In [1]: import numpy as np

In [2]: from numpy import linalg as LA

In [3]: np.set_printoptions(precision=1, suppress=True, linewidth=160)

In [4]: rnd = lambda a: np.round(a, 1) + 0

In [5]: A = np.load("block2.npy")

In [6]: print(rnd(A))
[[0.3 0.3 0.  0.  0.  0.  0.  0.  0.3]
 [0.  0.3 0.  0.3 0.3 0.  0.  0.  0. ]
 [0.  0.  0.5 0.5 0.  0.  0.  0.  0. ]
 [0.  0.5 0.  0.5 0.  0.  0.  0.  0. ]
 [0.  0.  0.  0.  1.  0.  0.  0.  0. ]
 [0.  0.  0.  0.  0.  0.7 0.  0.  0.3]
 [0.  0.  0.  0.5 0.  0.  0.5 0.  0. ]
 [0.  0.  0.  0.  0.  0.  0.  1.  0. ]
 [0.  0.  0.2 0.2 0.2 0.  0.2 0.  0.2]]

In [7]: print(A @ np.ones(9))
[1. 1. 1. 1. 1. 1. 1. 1. 1.]

In [8]: A.sum(axis=1)
Out[8]: array([1., 1., 1., 1., 1., 1., 1., 1., 1.])

In [9]: p = np.eye(9)[2]

In [10]: for _ in range(7):
    ...:     p = p @ A
    ...:     print(p.round(1))
    ...: 
[0.  0.  0.5 0.5 0.  0.  0.  0.  0. ]
[0.  0.2 0.2 0.5 0.  0.  0.  0.  0. ]
[0.  0.3 0.1 0.5 0.1 0.  0.  0.  0. ]
[0.  0.3 0.1 0.4 0.2 0.  0.  0.  0. ]
[0.  0.3 0.  0.3 0.3 0.  0.  0.  0. ]
[0.  0.3 0.  0.3 0.4 0.  0.  0.  0. ]
[0.  0.2 0.  0.2 0.5 0.  0.  0.  0. ]

In [11]: E = np.loadtxt("data.csv", delimiter=",")

In [12]: E
Out[12]: 
array([[0., 0., 0., 0., 0., 0., 0., 0., 0., 2.],
       [0., 0., 0., 0., 0., 0., 0., 2., 0., 0.],
       [0., 0., 0., 0., 0., 0., 0., 0., 0., 0.],
       [0., 4., 0., 0., 0., 0., 0., 0., 0., 0.],
       [0., 0., 0., 0., 9., 0., 0., 0., 0., 0.],
       [0., 0., 4., 0., 0., 0., 0., 0., 0., 0.],
       [0., 0., 0., 0., 0., 3., 0., 0., 0., 0.],
       [0., 0., 0., 0., 0., 0., 1., 0., 0., 0.],
       [0., 0., 0., 5., 0., 0., 0., 0., 0., 0.],
       [3., 0., 0., 0., 0., 0., 0., 0., 0., 0.]])

In [13]: rng = np.random.default_rng(20272)

In [14]: z = rng.permutation(10)

In [15]: print(z)
[9 1 3 7 5 0 8 2 4 6]

In [16]: Y = E[z][:, z]

In [17]: np.allclose(Y, E)
Out[17]: False

In [18]: np.diag(Y)
Out[18]: array([0., 0., 0., 0., 0., 0., 0., 0., 9., 0.])

In [19]: np.trace(Y)
Out[19]: np.float64(9.0)

In [20]: print(Y)
[[0. 0. 0. 0. 0. 3. 0. 0. 0. 0.]
 [0. 0. 0. 2. 0. 0. 0. 0. 0. 0.]
 [0. 4. 0. 0. 0. 0. 0. 0. 0. 0.]
 [0. 0. 0. 0. 0. 0. 0. 0. 0. 1.]
 [0. 0. 0. 0. 0. 0. 0. 4. 0. 0.]
 [2. 0. 0. 0. 0. 0. 0. 0. 0. 0.]
 [0. 0. 5. 0. 0. 0. 0. 0. 0. 0.]
 [0. 0. 0. 0. 0. 0. 0. 0. 0. 0.]
 [0. 0. 0. 0. 0. 0. 0. 0. 9. 0.]
 [0. 0. 0. 0. 3. 0. 0. 0. 0. 0.]]

In [21]: rnd(LA.det(Y)), rnd(LA.det(E[z]))
Out[21]: (np.float64(0.0), np.float64(0.0))

In [22]: rnd(LA.det(E))
Out[22]: np.float64(0.0)

In [23]: rnd(np.sort(LA.eigvals(E).real))
Out[23]: array([-2.4,  0. ,  0. ,  0. ,  0. ,  0. ,  0. ,  0. ,  2.4,  9. ])

In [24]: print(np.flatnonzero(LA.matrix_power((E != 0) + (E.T != 0) + np.eye(10), 10)[5]))
[1 2 3 5 6 7 8]

In [25]: mat = np.array([[-4, 0, -2, -2, 0, -2, -4],
    ...:     [-4, 0, -2, -2, 0, -2, -4],
    ...:     [4, 0, 2, 2, 0, 2, 4],
    ...:     [2, 0, 1, 1, 0, 1, 2]])

In [26]: print(np.count_nonzero(mat))
20

In [27]: LA.rank(mat)
AttributeError: module 'numpy.linalg' has no attribute 'rank'


In [28]: print(LA.matrix_rank(mat))
1

In [29]: mat.sum(axis=1)
Out[29]: array([-14, -14,  14,   7])

In [30]: U, sv, vt = LA.svd(mat)

In [31]: V = vt[:(sv > 1e-8).sum()]

In [32]: vec = mat[1] + 2 * mat[0] + rng.integers(2) * np.eye(7)[6]

In [33]: vec
Out[33]: array([-12.,   0.,  -6.,  -6.,   0.,  -6., -12.])

In [34]: np.allclose(V.T @ V @ vec, vec)
Out[34]: True

In [35]: rnd(LA.norm(vec - V.T @ V @ vec))
Out[35]: np.float64(0.0)

In [36]: rnd(V.T @ V)
Out[36]: 
array([[0.4, 0. , 0.2, 0.2, 0. , 0.2, 0.4],
       [0. , 0. , 0. , 0. , 0. , 0. , 0. ],
       [0.2, 0. , 0.1, 0.1, 0. , 0.1, 0.2],
       [0.2, 0. , 0.1, 0.1, 0. , 0.1, 0.2],
       [0. , 0. , 0. , 0. , 0. , 0. , 0. ],
       [0.2, 0. , 0.1, 0.1, 0. , 0.1, 0.2],
       [0.4, 0. , 0.2, 0.2, 0. , 0.2, 0.4]])

In [37]: rnd(np.diag(V.T @ V))
Out[37]: array([0.4, 0. , 0.1, 0.1, 0. , 0.1, 0.4])

In [38]: rk = LA.matrix_rank(mat)

In [39]: print(rk)
1

In [40]: N = LA.svd(mat)[2][rk:].T

In [41]: rnd(N @ N.T)
Out[41]: 
array([[ 0.6,  0. , -0.2, -0.2,  0. , -0.2, -0.4],
       [ 0. ,  1. ,  0. ,  0. ,  0. ,  0. ,  0. ],
       [-0.2,  0. ,  0.9, -0.1,  0. , -0.1, -0.2],
       [-0.2,  0. , -0.1,  0.9,  0. , -0.1, -0.2],
       [ 0. ,  0. ,  0. ,  0. ,  1. ,  0. ,  0. ],
       [-0.2,  0. , -0.1, -0.1,  0. ,  0.9, -0.2],
       [-0.4,  0. , -0.2, -0.2,  0. , -0.2,  0.6]])

In [42]: rnd(mat @ N)
Out[42]: 
array([[0., 0., 0., 0., 0., 0.],
       [0., 0., 0., 0., 0., 0.],
       [0., 0., 0., 0., 0., 0.],
       [0., 0., 0., 0., 0., 0.]])

In [43]: LA.matrix_rank(mat.T @ mat), LA.matrix_rank(mat @ mat.T)
Out[43]: (np.int64(1), np.int64(1))

In [44]: np.allclose(mat @ N, 0)
Out[44]: True

In [45]: N.shape
Out[45]: (7, 6)
